$ python -q
>>> import numpy as np
>>> import numpy.linalg as la
>>> np.set_printoptions(precision=2, suppress=True, linewidth=120)
>>> mat = np.load("w.npy")
>>> mat
array([[ 3,  0,  3,  1,  0,  3,  1,  3,  0,  3,  1],
       [ 3,  1,  5,  4,  1,  5,  4,  4,  2,  3,  3],
       [ 3,  1,  5,  4,  1,  6,  7,  4,  4,  4,  3],
       [ 3,  3,  5,  7,  2,  6, 10,  6,  4,  5,  5],
       [ 5,  6,  5,  9,  4,  8, 13,  7,  4,  6,  8],
       [ 7,  8,  8, 12,  5,  9, 14,  8,  5,  9,  9],
       [ 9, 11, 11, 14,  8,  9, 15,  9,  7,  9, 10],
       [ 9, 14, 14, 16, 11,  9, 15, 11, 10, 12, 10],
       [11, 17, 15, 17, 13,  9, 18, 13, 10, 14, 11],
       [13, 17, 17, 17, 13, 10, 21, 14, 13, 16, 11],
       [13, 17, 19, 19, 13, 11, 23, 16, 15, 18, 11],
       [16, 18, 20, 19, 13, 14, 24, 17, 17, 20, 14],
       [16, 18, 21, 19, 13, 14, 25, 17, 17, 21, 15],
       [18, 19, 23, 21, 15, 14, 27, 20, 17, 22, 17],
       [18, 21, 23, 21, 16, 15, 29, 23, 20, 24, 18],
       [20, 22, 23, 24, 16, 17, 31, 26, 23, 26, 21],
       [22, 25, 25, 25, 19, 18, 33, 29, 23, 29, 22],
       [22, 26, 28, 27, 21, 19, 34, 29, 24, 31, 22],
       [22, 26, 28, 27, 21, 19, 35, 32, 25, 31, 24],
       [25, 27, 31, 29, 23, 19, 36, 34, 27, 31, 26],
       [25, 29, 34, 29, 25, 19, 38, 37, 30, 32, 27],
       [27, 31, 37, 31, 27, 20, 39, 39, 30, 35, 27],
       [27, 34, 38, 31, 29, 21, 39, 39, 31, 36, 30],
       [28, 36, 40, 31, 32, 22, 42, 42, 31, 39, 32],
       [30, 36, 41, 34, 35, 25, 44, 43, 32, 40, 32],
       [31, 36, 42, 37, 37, 25, 46, 43, 33, 42, 34],
       [34, 36, 45, 37, 38, 27, 48, 44, 34, 43, 35],
       [35, 39, 47, 37, 40, 29, 48, 47, 37, 43, 35],
       [36, 40, 48, 39, 40, 29, 51, 48, 40, 44, 38],
       [39, 40, 48, 40, 43, 31, 51, 51, 42, 44, 40],
       [41, 43, 48, 42, 46, 33, 54, 54, 45, 45, 41],
       [43, 46, 48, 42, 48, 36, 56, 57, 47, 48, 41],
       [46, 49, 51, 43, 48, 39, 56, 59, 49, 49, 41],
       [47, 49, 54, 43, 49, 41, 56, 61, 52, 49, 41],
       [48, 52, 55, 45, 50, 41, 56, 61, 52, 49, 43],
       [51, 52, 56, 45, 53, 41, 57, 62, 53, 51, 43]])
>>> Xc = (mat - mat.mean(axis=0)) / mat.std(axis=0)
>>> Xc.std(axis=0)
array([1., 1., 1., 1., 1., 1., 1., 1., 1., 1., 1.])
>>> coef = la.lstsq(np.delete(Xc, 3, axis=1), Xc[:, 3])[0]
>>> round(1 - np.var(Xc[:, 3] - np.delete(Xc, 3, axis=1) @ coef), 2)
np.float64(1.0)
>>> np.abs(coef).argmax()
np.int64(5)
